$ python -q
>>> import numpy as np
>>> np.set_printoptions(suppress=True, linewidth=140)
>>> def rd(a):
...     return np.round(a, 2) + 0
... 
>>> F = np.load("arr.npy")
>>> F
array([[  0,   0,   0,   0,   0,   0,   0],
       [ -1,   2,   5,  -5,   0,  -8,   6],
       [  1,   2,   1,   0,   7,  -3,   2],
       [  0,   0,   0,   0,   0,   0,   0],
       [ -1,   2,   5,  -5,   0,  -8,   6],
       [ -9,  -6,   7,   7,  -4,  -7,   2],
       [ 15,   7,   1, -13,  13,  13,  12],
       [ -7,   9,   6,  -1,   2,   1,  -3],
       [  0,   0,   0,   0,   0,   0,   0],
       [  0,   0,   0,   0,   0,   0,   0],
       [  0,   0,   0,   0,   0,   0,   0],
       [  7,   2,  -8,  -6,  19,  19,   3],
       [  6,   3,   6,  -9,   5,   9,   5],
       [ -1,   2,   5,  -5,   0,  -8,   6],
       [ -2,  14,  17, -15,   7,   2,   8],
       [  9,   4,  -5,  -4,   8,   4,   7],
       [  1,  -1, -14,   3,  14,  10,  -2],
       [-16,   3,  13,   6,  -2,  -6,  -1],
       [ -6,  11,   7,  -1,   9,  -2,  -1],
       [  0,   1,  -9,  -2,  14,   2,   4],
       [ -3,  -3,  13,  -2,   1,   2,   7],
       [  1,  -1, -14,   3,  14,  10,  -2],
       [  0,   0,   0,   0,   0,   0,   0],
       [ -8,  -5,  -9,   7,   6,   6,  -9],
       [ -2,  -2,  -3,  -2,  11,  15,  -4],
       [ 10,   6,  -4,  -4,  15,   1,   9],
       [-17, -11,  -2,  14,   2,  -1,  -7],
       [ -9,  -6,   7,   7,  -4,  -7,   2],
       [ -9,  -6,   7,   7,  -4,  -7,   2],
       [ -1,  12,  12, -10,   7,  10,   2],
       [-17, -11,  -2,  14,   2,  -1,  -7],
       [  1,   2,   1,   0,   7,  -3,   2],
       [-10,   9,   8,  -8,  13,   8,  -1]])
>>> cov = np.cov(F, rowvar=False)
>>> print(rd(np.corrcoef(F[:, 1], F[:, 2])[0, 1]))
0.36
>>> print(rd(np.polyfit(F[:, 1], F[:, 2], 1)))
[0.46 1.  ]
>>> print(np.argwhere(np.triu(np.abs(np.corrcoef(F.T)) > 0.8, 1)))
[[1 3]]
>>> other = np.array([[-2, -1, 2, -2, -1],
...     [1, 1, 3, -2, 3],
...     [-1, 0, 2, -3, 1],
...     [-2, -1, 2, 2, 0],
...     [-2, -2, 0, 3, 1]])
>>> W0 = other + other.T
>>> W0
array([[-4,  0,  1, -4, -3],
       [ 0,  2,  3, -3,  1],
       [ 1,  3,  4, -1,  1],
       [-4, -3, -1,  4,  3],
       [-3,  1,  1,  3,  2]])
>>> W0[:, 5]
Traceback (most recent call last):
  File "<python-input-12>", line 1, in <module>
    W0[:, 5]
    ~~^^^^^^
IndexError: index 5 is out of bounds for axis 1 with size 5
>>> np.linalg.matrix_rank(W0)
np.int64(5)
>>> W0.mean(axis=0)
array([-2. ,  0.6,  1.6, -0.2,  0.8])
>>> W0[5]
Traceback (most recent call last):
  File "<python-input-15>", line 1, in <module>
    W0[5]
    ~~^^^
IndexError: index 5 is out of bounds for axis 0 with size 5
>>> print(np.abs(W0).max())
4
>>> np.unravel_index(np.abs(W0).argmax(), W0.shape)
(np.int64(0), np.int64(0))
>>> np.count_nonzero(W0)
np.int64(23)
>>> W0.sum(axis=1)
array([-10,   3,   8,  -1,   4])
>>> rd(np.linalg.norm(W0))
np.float64(12.96)
